$ ipython --no-banner

In [1]: import numpy as np

In [2]: import numpy.linalg as la

In [3]: np.set_printoptions(precision=2, suppress=True, linewidth=200)

In [4]: W0 = np.loadtxt("sample3.csv", delimiter=",")

In [5]: W0
Out[5]: 
array([[-0.7, -0.2,  0.7,  0.3, -1.1,  2. , -0.3],
       [ 1.2,  0.7, -2.1, -0.6,  0.4,  0.3,  0.4],
       [-1.1, -0.4,  0.1, -0.2,  1. ,  0.1, -0.1],
       [ 2.2, -3.1, -1.7,  0.5, -2. , -1.1,  0.5]])

In [6]: x = np.array([-4, -2, 3, 3, -2, -2, -1])

In [7]: h = np.maximum(W0 @ x, 0)

In [8]: np.flatnonzero(h > 1e-9)
Out[8]: array([0, 2])

In [9]: h
Out[9]: array([4.7, 0. , 2.8, 0. ])

In [10]: np.maximum(W0 @ (3 * x), 0)
Out[10]: array([14.1,  0. ,  8.4,  0. ])

In [11]: np.tanh(W0 @ x)
Out[11]: array([ 1.  , -1.  ,  0.99, -0.46])

In [12]: np.diff(W0, axis=0)
Out[12]: 
array([[ 1.9,  0.9, -2.8, -0.9,  1.5, -1.7,  0.7],
       [-2.3, -1.1,  2.2,  0.4,  0.6, -0.2, -0.5],
       [ 3.3, -2.7, -1.8,  0.7, -3. , -1.2,  0.6]])

In [13]: W0.mean(axis=0)
Out[13]: array([ 0.4 , -0.75, -0.75,  0.  , -0.43,  0.32,  0.12])

In [14]: np.round(la.norm(W0), 2)
Out[14]: np.float64(6.25)

In [15]: W0.sum(axis=0)
Out[15]: array([ 1.6, -3. , -3. ,  0. , -1.7,  1.3,  0.5])

In [16]: la.svd(W0, compute_uv=False)
Out[16]: array([4.95, 2.92, 2.1 , 1.25])

In [17]: np.count_nonzero(W0)
Out[17]: np.int64(28)

In [18]: la.rank(W0)
AttributeError: module 'numpy.linalg' has no attribute 'rank'


In [19]: W0.sum(axis=1)
Out[19]: array([ 0.7,  0.3, -0.6, -4.7])

In [20]: W0.shape
Out[20]: (4, 7)

In [21]: J = np.loadtxt("m.csv", delimiter=",")

In [22]: J
Out[22]: 
array([[  5.,   6.,   7.,   8.,   9.,  10.,  11.,  12.,  13.,  14.,  15.],
       [ 16.,  17.,  18.,  19.,  20.,  21.,  22.,  23.,  24.,  25.,  26.],
       [ 27.,  28.,  29.,  30.,  31.,  32.,  33.,  34.,  35.,  36.,  37.],
       [ 38.,  39.,  40.,  41.,  42.,  43.,  44.,  45.,  46.,  47.,  48.],
       [ 49.,  50.,  51.,  52.,  53.,  54.,  55.,  56.,  57.,  58.,  59.],
       [ 60.,  61.,  62.,  63.,  64.,  65.,  66.,  67.,  68.,  69.,  70.],
       [ 71.,  72.,  73.,  74.,  75.,  76.,  77.,  78.,  79.,  80.,  81.],
       [ 82.,  83.,  84.,  85.,  86.,  87.,  88.,  89.,  90.,  91.,  92.],
       [ 93.,  94.,  95.,  96.,  97.,  98.,  99., 100., 101., 102., 103.]])

In [23]: # looks like rank 2

In [24]: J.mean(axis=0)
Out[24]: array([49., 50., 51., 52., 53., 54., 55., 56., 57., 58., 59.])

In [25]: np.count_nonzero(J)
Out[25]: np.int64(99)

In [26]: la.rank(J)
AttributeError: module 'numpy.linalg' has no attribute 'rank'


In [27]: np.abs(J).max()
Out[27]: np.float64(103.0)

In [28]: round(float(la.norm(J)), 2)
Out[28]: 607.89

In [29]: J[9]
IndexError: index 9 is out of bounds for axis 0 with size 9


In [30]: J[:, 11]
IndexError: index 11 is out of bounds for axis 1 with size 11


In [31]: np.unravel_index(np.abs(J).argmax(), J.shape)
Out[31]: (np.int64(8), np.int64(10))

In [32]: np.diff(J, axis=0)
Out[32]: 
array([[11., 11., 11., 11., 11., 11., 11., 11., 11., 11., 11.],
       [11., 11., 11., 11., 11., 11., 11., 11., 11., 11., 11.],
       [11., 11., 11., 11., 11., 11., 11., 11., 11., 11., 11.],
       [11., 11., 11., 11., 11., 11., 11., 11., 11., 11., 11.],
       [11., 11., 11., 11., 11., 11., 11., 11., 11., 11., 11.],
       [11., 11., 11., 11., 11., 11., 11., 11., 11., 11., 11.],
       [11., 11., 11., 11., 11., 11., 11., 11., 11., 11., 11.],
       [11., 11., 11., 11., 11., 11., 11., 11., 11., 11., 11.]])

In [33]: J.shape
Out[33]: (9, 11)

In [34]: J - J[0]
Out[34]: 
array([[ 0.,  0.,  0.,  0.,  0.,  0.,  0.,  0.,  0.,  0.,  0.],
       [11., 11., 11., 11., 11., 11., 11., 11., 11., 11., 11.],
       [22., 22., 22., 22., 22., 22., 22., 22., 22., 22., 22.],
       [33., 33., 33., 33., 33., 33., 33., 33., 33., 33., 33.],
       [44., 44., 44., 44., 44., 44., 44., 44., 44., 44., 44.],
       [55., 55., 55., 55., 55., 55., 55., 55., 55., 55., 55.],
       [66., 66., 66., 66., 66., 66., 66., 66., 66., 66., 66.],
       [77., 77., 77., 77., 77., 77., 77., 77., 77., 77., 77.],
       [88., 88., 88., 88., 88., 88., 88., 88., 88., 88., 88.]])

In [35]: mat = np.load("out14.npy")

In [36]: mat
Out[36]: 
array([[-1.  ,  0.7 , -1.1 ,  0.  ,  0.7 ],
       [-1.  , -0.8 ,  1.7 , -0.5 , -0.5 ],
       [ 2.9 , -0.4 ,  0.  ,  1.5 ,  2.3 ],
       [-1.4 , -1.2 , -0.3 ,  0.  ,  0.5 ],
       [-0.23, -0.72,  0.46, -0.02,  1.75],
       [-0.4 ,  1.  , -0.4 ,  0.3 , -0.8 ],
       [ 1.5 , -2.2 , -0.2 , -2.1 , -1.2 ],
       [-0.2 , -0.5 ,  0.  ,  0.2 ,  1.4 ]])

In [37]: x = np.array([5, 2, 5, 2, 2])

In [38]: rhs = mat @ x

In [39]: np.round(la.pinv(mat) @ mat, 2) + 0
Out[39]: 
array([[1., 0., 0., 0., 0.],
       [0., 1., 0., 0., 0.],
       [0., 0., 1., 0., 0.],
       [0., 0., 0., 1., 0.],
       [0., 0., 0., 0., 1.]])

In [40]: rhs
Out[40]: array([-7.7 , -0.1 , 21.3 , -9.9 ,  3.17, -3.  , -4.5 ,  1.2 ])

In [41]: la.lstsq(mat, rhs)[0]
Out[41]: array([5., 2., 5., 2., 2.])

In [42]: rng = np.random.default_rng(7)

In [43]: rhs = rhs + 0.02 * rng.normal(size=8)

In [44]: rhs
Out[44]: array([-7.7 , -0.09, 21.29, -9.92,  3.16, -3.02, -4.5 ,  1.23])

In [45]: b, *_ = la.lstsq(mat, rhs)

In [46]: b.round()
Out[46]: array([5., 2., 5., 2., 2.])

In [47]: b
Out[47]: array([5.  , 2.01, 5.01, 1.98, 2.01])

In [48]: [round(float(la.norm(la.solve(mat.T @ mat + lam * np.eye(5), mat.T @ rhs))), 2) for lam in (0, 1, 10, 100)]
Out[48]: [7.88, 6.75, 3.78, 0.87]
